% python3 -q
>>> import numpy as np
>>> import numpy.linalg as la
>>> np.set_printoptions(precision=1, suppress=True, linewidth=200)
>>> F = np.load("out16.npy")
>>> print(F)
[[  0.1   1.8   0.5 -12.    0.7]
 [ -0.4   0.1  -0.4  -2.   -1.8]
 [  0.5  -0.6  -1.2   0.    1.6]]
>>> rng = np.random.default_rng(60720)
>>> out = F + rng.integers(-2, 3, (3, 1)) @ rng.integers(-2, 3, (1, 5))
>>> print(out)
[[  0.1   3.8  -3.5 -14.   -3.3]
 [ -0.4   1.1  -2.4  -3.   -3.8]
 [  0.5  -2.6   2.8   2.    5.6]]
>>> print(np.abs(out - F).sum(axis=1))
[12.  6. 12.]
>>> print(out - F)
[[ 0.  2. -4. -2. -4.]
 [ 0.  1. -2. -1. -2.]
 [ 0. -2.  4.  2.  4.]]
>>> def softmax(z):
...     e = np.exp(z - z.max(axis=-1, keepdims=True))
...     return e / e.sum(axis=-1, keepdims=True)
... 
>>> print(np.round(softmax(out[2]), 1) + 0)
[0.  0.  0.1 0.  0.9]
>>> print(np.round(softmax(10 * out[2]), 1) + 0)
[0. 0. 0. 0. 1.]
>>> print(softmax(out).sum(axis=1))
[1. 1. 1.]
>>> print(np.round(softmax(out[2] + 2), 1) + 0)
[0.  0.  0.1 0.  0.9]
>>> scores = out @ out.T / np.sqrt(5)
>>> print(softmax(scores)[2] @ out)
[ 0.5 -2.6  2.8  2.   5.6]
>>> print(np.round(softmax(scores + np.triu(np.full(scores.shape, -np.inf), 1)), 1) + 0)
[[1. 0. 0.]
 [1. 0. 0.]
 [0. 0. 1.]]
>>> print(np.round(softmax(scores), 1) + 0)
[[1. 0. 0.]
 [1. 0. 0.]
 [0. 0. 1.]]
>>> E = np.loadtxt("arr.csv", delimiter=",")
>>> print(E)
[[2. 0. 3. 0.]
 [2. 0. 5. 0.]
 [2. 0. 5. 0.]
 [2. 1. 1. 0.]
 [2. 1. 1. 0.]
 [2. 0. 5. 0.]
 [2. 0. 3. 0.]
 [2. 1. 1. 0.]
 [2. 0. 3. 0.]
 [2. 1. 1. 0.]
 [2. 0. 5. 0.]
 [2. 0. 3. 0.]
 [2. 1. 1. 0.]
 [2. 1. 1. 0.]
 [2. 0. 3. 0.]
 [2. 0. 3. 0.]
 [2. 0. 5. 0.]]
>>> # rows and columns are dependent
>>> r0 = np.array([1, 3])
>>> print(np.cross(E[0, :3], E[9, :3]))
[-3.  4.  2.]
>>> out = E[0, 0] * E[1:] - np.outer(E[1:, 0], E[0])
>>> print(out)
[[ 0.  0.  4.  0.]
 [ 0.  0.  4.  0.]
 [ 0.  2. -4.  0.]
 [ 0.  2. -4.  0.]
 [ 0.  0.  4.  0.]
 [ 0.  0.  0.  0.]
 [ 0.  2. -4.  0.]
 [ 0.  0.  0.  0.]
 [ 0.  2. -4.  0.]
 [ 0.  0.  4.  0.]
 [ 0.  0.  0.  0.]
 [ 0.  2. -4.  0.]
 [ 0.  2. -4.  0.]
 [ 0.  0.  0.  0.]
 [ 0.  0.  0.  0.]
 [ 0.  0.  4.  0.]]
>>> print(E[:, 0] / E[0, 0])
[1. 1. 1. 1. 1. 1. 1. 1. 1. 1. 1. 1. 1. 1. 1. 1. 1.]
>>> print(np.flatnonzero(~out.round(6).any(axis=1)))
[ 5  7 10 13 14]
>>> print(la.matrix_rank(out), la.matrix_rank(E))
2 3
